>>> import numpy as np
>>> np.set_printoptions(precision=2, suppress=True, linewidth=120, sign=" ")
>>> W2 = np.array([[2, 2, 0, 2, 2, 1, 2], [1, 0, 1, 0, 0, 0, 1]])
>>> rng = np.random.default_rng(74)
>>> data = rng.normal(size=(18, 2)) @ W2 + np.array([0, 2, 3, 2, 3, 1, 3])
>>> print(data)
[[ 0.7   2.49  3.21  2.49  3.49  1.25  3.7 ]
 [ 1.24  3.47  2.77  3.47  4.47  1.74  4.24]
 [-2.05  0.27  2.68  0.27  1.27  0.14  0.95]
 [ 0.26  2.08  3.18  2.08  3.08  1.04  3.26]
 [ 0.42  1.61  3.81  1.61  2.61  0.8   3.42]
 [ 4.08  5.09  4.    5.09  6.09  2.54  7.08]
 [-0.55  1.37  3.07  1.37  2.37  0.69  2.45]
 [ 0.96  2.71  3.25  2.71  3.71  1.35  3.96]
 [-3.56 -0.11  1.55 -0.11  0.89 -0.06 -0.56]
 [ 1.66  2.19  4.47  2.19  3.19  1.1   4.66]
 [ 1.42  2.56  3.87  2.56  3.56  1.28  4.42]
 [ 0.52  2.41  3.11  2.41  3.41  1.2   3.52]
 [-0.66  0.03  4.3   0.03  1.03  0.02  2.34]
 [-1.2   0.43  3.37  0.43  1.43  0.21  1.8 ]
 [-0.92  2.34  1.74  2.34  3.34  1.17  2.08]
 [ 0.13  2.93  2.2   2.93  3.93  1.47  3.13]
 [ 3.31  4.5   3.81  4.5   5.5   2.25  6.31]
 [-0.82  1.52  2.66  1.52  2.52  0.76  2.18]]
>>> U, sigma, vt = np.linalg.svd(data)
>>> evecs = vt[:(sigma > 1e-8).sum()]
>>> x = data[16] + -1 * data[2] + rng.integers(2) * np.eye(7)[0]
>>> print(x)
[ 5.36  4.23  1.13  4.23  4.23  2.12  5.36]
>>> print(np.allclose(evecs.T @ evecs @ x, x))
True
>>> print(np.linalg.matrix_rank(np.vstack([data, x])))
3
>>> print(np.diag(evecs.T @ evecs))
[ 0.86  0.26  0.78  0.26  0.39  0.07  0.38]
>>> print(round(np.linalg.norm(data, 1), 2), round(np.linalg.norm(data, np.inf), 2))
60.06 33.97
>>> print(round(np.linalg.norm(data[4] - data[2]), 2))
4.4
>>> print(np.round(np.linalg.norm(data, "nuc"), 2))
41.89
>>> cen = data - data.mean(axis=0)
>>> evecs = np.linalg.svd(cen)[2][:3]
>>> other = cen - cen @ evecs.T @ evecs
>>> print(np.linalg.norm(other, axis=1).round(6).argmax())
0
>>> print(np.round(np.cov(cen @ evecs.T, rowvar=False), 2) + 0)
[[ 12.57   0.     0.  ]
 [  0.     1.19   0.  ]
 [  0.     0.     0.  ]]
>>> print(round(np.linalg.norm(data, 2) / np.linalg.norm(data), 2))
0.96
>>> print(np.linalg.cond(data) > 100)
True
>>> print(np.argsort(-np.linalg.norm(data, axis=0).round(6), kind="stable")[:3])
[ 6  4  2]
>>> other = np.array([[-2, 3, -2, 3, 0, 2],
...     [-3, 2, 3, -2, 3, -2],
...     [1, -2, 3, 1, 2, 0],
...     [-3, -3, 3, -2, 3, 1],
...     [3, 1, 1, 2, 0, -3],
...     [-3, -3, 2, 1, 3, 1],
...     [1, -2, 3, 3, 3, -3],
...     [3, -2, 2, 1, 0, -3]])
>>> E = other.T @ other
>>> print(E)
[[ 51  -1  -5  16 -22 -25]
 [ -1  44 -30   0 -22   5]
 [ -5 -30  49   0  39 -23]
 [ 16   0   0  33   2  -9]
 [-22 -22  39   2  40  -9]
 [-25   5 -23  -9  -9  37]]
>>> rank = np.linalg.matrix_rank(data)
>>> print(rank)
3
>>> ns = np.linalg.svd(data)[2][rank:].T
>>> print(ns.shape)
(7, 4)
>>> L = np.linalg.cholesky(E)
>>> print(np.diag(L) ** 2)
[ 51.    43.98  27.91  27.86   0.4    6.09]
>>> print(np.linalg.eigvalsh(E).min() > 0)
True
>>> print(E / np.sqrt(np.outer(np.diag(E), np.diag(E))))
[[ 1.   -0.02 -0.1   0.39 -0.49 -0.58]
 [-0.02  1.   -0.65  0.   -0.52  0.12]
 [-0.1  -0.65  1.    0.    0.88 -0.54]
 [ 0.39  0.    0.    1.    0.06 -0.26]
 [-0.49 -0.52  0.88  0.06  1.   -0.23]
 [-0.58  0.12 -0.54 -0.26 -0.23  1.  ]]
>>> ev, evecs = np.linalg.eigh(E)
>>> x = np.array([2, 4, 7, 6, 3, 5])
>>> print(np.abs(E).sum(axis=1).max(), round(np.abs(ev).max(), 2))
146 113.8
>>> print(round(float(x @ E @ x / (x @ x)), 2), np.round(ev[0], 2), round(ev[-1], 2))
18.19 0.21 113.8
>>> print(np.linalg.eigvalsh(E[1:, 1:]))
[   1.1    19.85   27.33   41.76  112.96]
>>> X = np.array([[43, 9, 3, 4], [9, 29, -13, -18], [3, -13, 44, 27], [4, -18, 27, 27]])
>>> print(X)
[[ 43   9   3   4]
 [  9  29 -13 -18]
 [  3 -13  44  27]
 [  4 -18  27  27]]
>>> other = X[0, 0] * X[1:] - np.outer(X[1:, 0], X[0])
>>> print(other)
[[   0 1166 -586 -810]
 [   0 -586 1883 1149]
 [   0 -810 1149 1145]]
>>> print(X[:, 0] / X[0, 0])
[ 1.    0.21  0.07  0.09]
>>> theta = np.sort(rng.uniform(-2, 2, 13))
>>> feats = np.c_[theta, theta ** 2, theta ** 3] @ np.array([[0, -3, 1, 2, 0, -1, -2],
...     [1, 0, -1, -3, -2, 1, -3],
...     [3, -2, 0, -2, 1, -2, 2]])
>>> print(feats.round(2) + 0)
[[-14.51  17.28  -5.09  -1.59 -12.48  16.94 -18.06]
 [ -6.29   9.71  -3.36  -3.19  -6.68   8.87  -8.59]
 [ -2.45   5.56  -2.18  -3.11  -3.44   4.57  -3.63]
 [ -2.04   5.05  -2.02  -3.01  -3.04   4.05  -3.05]
 [ -1.3    4.04  -1.67  -2.73  -2.26   3.06  -1.97]
 [ -0.18   1.93  -0.83  -1.64  -0.74   1.14  -0.11]
 [  0.     0.18  -0.06  -0.13  -0.01   0.07   0.11]
 [  0.01  -0.32   0.09   0.18  -0.02  -0.1   -0.24]
 [  0.29  -1.22   0.23   0.23  -0.22  -0.34  -1.05]
 [  0.73  -1.9    0.25  -0.08  -0.41  -0.55  -1.61]
 [  8.14  -8.19  -0.38  -6.74  -1.18  -3.94  -3.28]
 [ 10.16  -9.66  -0.56  -8.54  -1.18  -4.91  -3.19]
 [ 12.04 -11.01  -0.72 -10.21  -1.14  -5.84  -3.03]]
>>> rank = np.linalg.matrix_rank(feats)
>>> print(rank)
3
>>> ns = np.linalg.svd(feats)[2][rank:].T
>>> print(np.allclose(feats @ ns, 0))
True
>>> print(np.linalg.matrix_rank(feats.T @ feats), np.linalg.matrix_rank(feats @ feats.T))
3 3
>>> print([int(np.linalg.matrix_rank(np.delete(feats, i, axis=0))) for i in range(13)])
[3, 3, 3, 3, 3, 3, 3, 3, 3, 3, 3, 3, 3]
>>> print(ns.shape)
(7, 4)
>>> print([int(np.linalg.matrix_rank(feats[:, :j + 1])) for j in range(7)])
[1, 2, 3, 3, 3, 3, 3]
>>> print([int(np.linalg.matrix_rank(feats[:i])) for i in range(1, len(feats) + 1)])
[1, 2, 3, 3, 3, 3, 3, 3, 3, 3, 3, 3, 3]
>>> print(feats.sum(axis=1))
[-17.5   -9.54  -4.69  -4.06  -2.83  -0.41   0.16  -0.39  -2.08  -3.57 -15.56 -17.88 -19.9 ]
>>> print(np.unravel_index(np.abs(feats).argmax(), feats.shape))
(np.int64(0), np.int64(6))
>>> np.zeros(13, 7)
Traceback (most recent call last):
  File "<python-input-59>", line 1, in <module>
    np.zeros(13, 7)
    ~~~~~~~~^^^^^^^
TypeError: Cannot interpret '7' as a data type
>>> print(np.linalg.matrix_rank(feats))
3
>>> print(feats.mean(axis=0))
[ 0.36  0.88 -1.25 -3.12 -2.52  1.77 -3.67]
>>> U, sigma, vt = np.linalg.svd(feats)
>>> evecs = vt[:(sigma > 1e-8).sum()]
>>> x = feats[3] + -2 * feats[12] + rng.integers(2) * np.eye(7)[6]
>>> print(x)
[-26.12  27.07  -0.57  17.4   -0.76  15.72   4.02]
>>> print(np.round(evecs.T @ evecs, 2) + 0)
[[ 0.4  -0.25 -0.04 -0.36  0.03 -0.19  0.09]
 [-0.25  0.63 -0.14 -0.12 -0.05  0.3   0.21]
 [-0.04 -0.14  0.08  0.21  0.07 -0.08  0.01]
 [-0.36 -0.12  0.21  0.7   0.15 -0.05  0.  ]
 [ 0.03 -0.05  0.07  0.15  0.19 -0.14  0.33]
 [-0.19  0.3  -0.08 -0.05 -0.14  0.23 -0.15]
 [ 0.09  0.21  0.01  0.    0.33 -0.15  0.76]]
>>> print(np.allclose(evecs.T @ evecs @ x, x))
False
>>> print(round(float(np.linalg.norm(x - evecs.T @ evecs @ x)), 2))
0.49
>>> print(np.diag(evecs.T @ evecs))
[ 0.4   0.63  0.08  0.7   0.19  0.23  0.76]
>>> F = np.loadtxt("block2.csv", delimiter=",")
>>> print(F)
[[-0.04  0.47 -0.27]
 [ 0.09 -0.19  0.7 ]
 [-0.34  0.34 -0.25]
 [ 0.64 -0.37 -0.27]
 [ 0.   -0.41 -0.55]
 [-0.68 -0.57 -0.02]]
>>> print(np.linalg.pinv(F))
[[-0.04  0.09 -0.34  0.64  0.   -0.68]
 [ 0.47 -0.19  0.34 -0.37 -0.41 -0.57]
 [-0.27  0.7  -0.25 -0.27 -0.55 -0.02]]
>>> print(np.round(F @ F.T, 2) + 0)
[[ 0.29 -0.28  0.24 -0.13 -0.04 -0.23]
 [-0.28  0.53 -0.27 -0.06 -0.31  0.03]
 [ 0.24 -0.27  0.29 -0.28  0.    0.05]
 [-0.13 -0.06 -0.28  0.62  0.3  -0.22]
 [-0.04 -0.31  0.    0.3   0.47  0.25]
 [-0.23  0.03  0.05 -0.22  0.25  0.79]]
>>> try:
...     np.linalg.inv(feats)
... except np.linalg.LinAlgError as e:
...     print(e)
... 
Last 2 dimensions of the array must be square
>>> print(np.round(feats @ np.linalg.pinv(feats) @ feats, 2) + 0)
[[-14.51  17.28  -5.09  -1.59 -12.48  16.94 -18.06]
 [ -6.29   9.71  -3.36  -3.19  -6.68   8.87  -8.59]
 [ -2.45   5.56  -2.18  -3.11  -3.44   4.57  -3.63]
 [ -2.04   5.05  -2.02  -3.01  -3.04   4.05  -3.05]
 [ -1.3    4.04  -1.67  -2.73  -2.26   3.06  -1.97]
 [ -0.18   1.93  -0.83  -1.64  -0.74   1.14  -0.11]
 [  0.     0.18  -0.06  -0.13  -0.01   0.07   0.11]
 [  0.01  -0.32   0.09   0.18  -0.02  -0.1   -0.24]
 [  0.29  -1.22   0.23   0.23  -0.22  -0.34  -1.05]
 [  0.73  -1.9    0.25  -0.08  -0.41  -0.55  -1.61]
 [  8.14  -8.19  -0.38  -6.74  -1.18  -3.94  -3.28]
 [ 10.16  -9.66  -0.56  -8.54  -1.18  -4.91  -3.19]
 [ 12.04 -11.01  -0.72 -10.21  -1.14  -5.84  -3.03]]
>>> print(np.linalg.lstsq(feats[:-1].T, feats[-1])[2])
3
